In [1]: import numpy as np

In [2]: from numpy import linalg as LA

In [3]: np.set_printoptions(precision=2, suppress=True, linewidth=140)

In [4]: W0 = np.load("layer17.npy")

In [5]: W0
Out[5]: 
array([[-16,  -1,  -6, -13,   4,   3,  -5],
       [ -1,  10,   2,   2,   7,  16,  -7],
       [ -6,   2,  -8,  -6,  12, -12,   7],
       [-13,   2,  -6,   6,   1,   3,  15],
       [  4,   7,  12,   1,  18,   8,   0],
       [  3,  16, -12,   3,   8,  -6,  15],
       [ -5,  -7,   7,  15,   0,  15,   4]])

In [6]: print(np.sort(np.abs(LA.eigvals(W0))))
[ 1.24  4.64 15.14 25.06 26.07 31.47 36.21]

In [7]: LA.matrix_power(W0, 4)
Out[7]: 
array([[ 345287,    -115,  201312,   85120,  -70032,    6127, -148250],
       [   -115,  402413, -190156,  -20074,  390324,  -87707,  285503],
       [ 201312, -190156,  535057,  241018,  -82549,  536184, -390246],
       [  85120,  -20074,  241018,  405982,  -23296,  374165,   85021],
       [ -70032,  390324,  -82549,  -23296,  513569,   64427,  221248],
       [   6127,  -87707,  536184,  374165,   64427,  827235, -281006],
       [-148250,  285503, -390246,   85021,  221248, -281006,  581083]])

In [8]: M = np.load("out6.npy")

In [9]: M
Out[9]: 
array([[-0.28,  0.98, -3.56, -2.17, -2.31, -1.76,  1.09, -1.88, -0.71,  0.52,  1.64],
       [-2.83,  0.86,  3.45, -0.43, -0.94,  1.86, -2.55, -0.76,  0.7 , -3.9 ,  1.1 ],
       [-0.72, -3.91, -0.86, -1.92,  2.52,  0.88, -2.01, -2.48, -1.03, -0.88,  2.12],
       [ 1.78,  1.12,  1.86, -1.66, -1.23,  0.83, -1.16, -0.7 ,  1.47, -3.3 ,  1.01],
       [ 0.24, -2.87, -2.02,  2.7 , -0.47, -0.42, -1.65, -0.13, -2.72, -1.87,  1.08],
       [-0.57, -2.57, -0.39,  3.27,  3.05,  3.17, -0.66,  1.55, -1.66, -0.19,  1.22],
       [-3.19, -1.82,  0.23,  0.4 , -0.21,  3.24,  1.01, -1.53,  1.23, -3.65,  1.31],
       [ 1.02, -2.89,  0.82,  2.76,  0.37, -1.08, -0.3 , -5.  ,  1.7 , -2.06,  0.86],
       [-1.47,  4.24,  1.07,  1.19,  3.78,  0.36, -0.05,  3.52, -1.75, -0.58, -3.47],
       [-1.5 , -0.26,  4.26,  3.25, -2.71,  0.62,  1.63,  2.62, -0.28,  1.61, -4.14],
       [ 3.9 , -0.37, -2.34,  2.88, -0.7 , -4.39,  5.01, -1.62, -0.76,  4.56,  3.73],
       [ 0.28,  0.27,  3.14, -0.78, -0.72, -1.59,  3.84,  2.58, -1.74,  3.54, -1.99],
       [-2.07,  2.08, -0.09,  1.81,  1.25,  1.73,  2.03,  1.72, -0.41,  0.52,  0.98],
       [ 1.23, -3.06, -1.75, -3.85,  0.8 , -0.95, -2.34, -1.67,  2.55,  2.96,  1.47],
       [ 1.21,  0.57,  0.42,  0.37,  1.63, -1.14, -0.25,  3.11, -2.05, -0.05, -1.86],
       [ 0.83, -0.44, -1.92,  0.03, -3.83, -3.76,  1.58, -1.76, -0.47,  1.71, -3.55],
       [ 1.73,  0.2 ,  1.64,  1.89, -3.37,  0.57,  1.4 , -2.04,  3.21, -1.97, -0.28]])

In [10]: hat = M @ LA.solve(M.T @ M, M.T)

In [11]: print(np.allclose(hat @ hat, hat))
True

In [12]: np.round(LA.eigvalsh(hat), 2) + 0
Out[12]: array([0., 0., 0., 0., 0., 0., 1., 1., 1., 1., 1., 1., 1., 1., 1., 1., 1.])

In [13]: hat @ M[:, 4]
Out[13]: array([-2.31, -0.94,  2.52, -1.23, -0.47,  3.05, -0.21,  0.37,  3.78, -2.71, -0.7 , -0.72,  1.25,  0.8 ,  1.63, -3.83, -3.37])

In [14]: x0 = np.array([1, 1, 1, 2, 0, 0, 0, 2, 3, 1, 0])

In [15]: rhs = M @ x0

In [16]: np.round(LA.pinv(M) @ M, 2) + 0
Out[16]: 
array([[1., 0., 0., 0., 0., 0., 0., 0., 0., 0., 0.],
       [0., 1., 0., 0., 0., 0., 0., 0., 0., 0., 0.],
       [0., 0., 1., 0., 0., 0., 0., 0., 0., 0., 0.],
       [0., 0., 0., 1., 0., 0., 0., 0., 0., 0., 0.],
       [0., 0., 0., 0., 1., 0., 0., 0., 0., 0., 0.],
       [0., 0., 0., 0., 0., 1., 0., 0., 0., 0., 0.],
       [0., 0., 0., 0., 0., 0., 1., 0., 0., 0., 0.],
       [0., 0., 0., 0., 0., 0., 0., 1., 0., 0., 0.],
       [0., 0., 0., 0., 0., 0., 0., 0., 1., 0., 0.],
       [0., 0., 0., 0., 0., 0., 0., 0., 0., 1., 0.],
       [0., 0., 0., 0., 0., 0., 0., 0., 0., 0., 1.]])

In [17]: np.round(LA.lstsq(M, rhs)[0], 2) + 0
Out[17]: array([1., 1., 1., 2., 0., 0., 0., 2., 3., 1., 0.])

In [18]: rng = np.random.default_rng(85735)

In [19]: rhs = rhs + 0.05 * rng.normal(size=17)

In [20]: rhs
Out[20]: 
array([-12.6 ,  -2.7 , -18.22,   1.12,  -9.51,   0.91,  -7.  ,  -2.49,   7.39,  14.98,   6.05,   5.58,   6.22,  -4.07,   3.02,  -4.62,
        10.83])

In [21]: coef, *_ = LA.lstsq(M, rhs)

In [22]: print(np.round(M.T @ (rhs - M @ coef), 2) + 0)
[0. 0. 0. 0. 0. 0. 0. 0. 0. 0. 0.]

In [23]: [round(float(LA.norm(LA.solve(M.T @ M + lam * np.eye(11), M.T @ rhs))), 2) for lam in (0, 1, 10, 100)]
Out[23]: [4.57, 4.28, 3.35, 1.58]
